$ ipython --no-banner

In [1]: import numpy as np

In [2]: import numpy.linalg as la

In [3]: np.set_printoptions(precision=3, suppress=True, linewidth=120)

In [4]: mat = np.loadtxt("w.csv", delimiter=",")

In [5]: mat
Out[5]: 
array([[ 1.9  ,  0.4  ,  0.8  ,  1.644, -0.1  ,  0.6  , -1.7  ],
       [ 1.7  , -0.5  , -0.8  , -0.502, -1.5  , -0.1  ,  0.5  ],
       [ 0.1  , -2.1  , -0.7  , -0.911, -2.5  , -0.6  ,  0.9  ],
       [-1.   , -0.3  ,  0.2  , -0.168, -1.   , -0.4  ,  0.2  ],
       [-0.4  , -0.1  , -0.4  ,  0.041, -2.1  , -0.3  , -0.1  ],
       [-0.6  , -1.3  , -0.6  , -0.735, -0.8  ,  0.1  ,  0.7  ],
       [ 0.2  , -0.5  ,  0.4  ,  1.515, -0.7  , -0.6  , -1.5  ],
       [-1.3  , -0.9  ,  1.5  , -0.51 ,  0.2  ,  0.3  ,  0.5  ],
       [ 0.5  ,  0.4  ,  0.   , -0.505,  0.   ,  0.8  ,  0.5  ],
       [ 0.1  , -0.7  , -1.   , -0.055,  0.   , -1.3  ,  0.   ],
       [ 0.7  , -0.1  ,  0.4  ,  2.08 , -1.6  ,  0.1  , -2.1  ],
       [ 1.2  , -0.8  ,  0.2  , -0.892, -0.2  , -1.6  ,  0.9  ],
       [-0.5  ,  0.3  , -1.4  ,  0.385,  0.5  ,  0.4  , -0.4  ],
       [ 0.   ,  0.4  ,  0.1  , -0.924, -0.8  ,  1.3  ,  0.9  ],
       [-0.8  ,  1.   , -0.3  , -0.715,  0.8  , -0.1  ,  0.7  ],
       [-1.6  , -0.1  ,  0.3  , -2.091,  1.4  , -0.2  ,  2.1  ],
       [-0.2  ,  0.5  ,  0.6  , -1.933,  0.8  ,  1.6  ,  1.9  ],
       [ 1.4  , -1.7  ,  0.1  , -0.112,  1.4  ,  0.7  ,  0.1  ]])

In [6]: cent = mat[[16, 1]].astype(float)

In [7]: for _ in range(3):
   ...:     lab = la.norm(mat[:, None] - cent, axis=-1).argmin(axis=1)
   ...:     cent = np.array([mat[lab == j].mean(axis=0) for j in range(2)])
   ...: 

In [8]: lab
Out[8]: array([1, 1, 1, 1, 1, 1, 1, 0, 1, 1, 1, 1, 1, 0, 0, 0, 0, 1])

In [9]: np.abs(cent[1] - cent[0]).argmax()
Out[9]: np.int64(6)

In [10]: f = np.array([1, 2, 0])

In [11]: np.polyval(f, mat[2])
Out[11]: array([ 0.21 ,  0.21 , -0.91 , -0.992,  1.25 , -0.84 ,  2.61 ])

In [12]: np.convolve(mat[2], f)
Out[12]: array([ 0.1  , -1.9  , -4.9  , -2.311, -4.322, -5.6  , -0.3  ,  1.8  ,  0.   ])

In [13]: M2 = np.c_[mat[:, :4] @ np.array([[0, -2, 2, -1], [-2, -2, 2, -1], [1, 2, -1, -1], [1, -2, 1, 2]]), np.array([2, 0, 1, -1, 0, 3, 2, -1, -3, -1, 3, -2, 2, -1, -1, 3, -3, 0])]

In [14]: M2
Out[14]: 
array([[ 1.644, -6.288,  5.444,  0.188,  2.   ],
       [-0.302, -2.996,  2.698, -1.404,  0.   ],
       [ 2.589,  4.422, -4.211,  0.878,  1.   ],
       [ 0.632,  3.336, -2.968,  0.764, -1.   ],
       [-0.159,  0.118, -0.559,  0.982,  0.   ],
       [ 1.265,  4.07 , -3.935,  1.03 ,  3.   ],
       [ 2.915, -1.63 ,  0.515,  2.93 ,  2.   ],
       [ 2.79 ,  8.42 , -6.41 , -0.32 , -1.   ],
       [-1.305, -0.79 ,  1.295, -1.91 , -3.   ],
       [ 0.345, -0.69 , -0.255,  1.49 , -1.   ],
       [ 2.68 , -4.56 ,  2.88 ,  3.16 ,  3.   ],
       [ 0.908,  1.384, -0.292, -2.384, -2.   ],
       [-1.615, -3.17 ,  1.385,  2.37 ,  2.   ],
       [-1.624,  1.248, -0.224, -2.348, -1.   ],
       [-3.015,  0.43 , -0.015, -1.33 , -1.   ],
       [-1.591,  8.182, -5.791, -2.782,  3.   ],
       [-2.333,  4.466, -1.933, -4.766, -3.   ],
       [ 3.388,  1.024, -0.812, -0.024,  0.   ]])

In [15]: la.matrix_rank(M2)
Out[15]: np.int64(5)

In [16]: np.round(la.lstsq(mat, M2[:, 0])[0], 3) + 0
Out[16]: array([ 0., -2.,  1.,  1.,  0.,  0.,  0.])
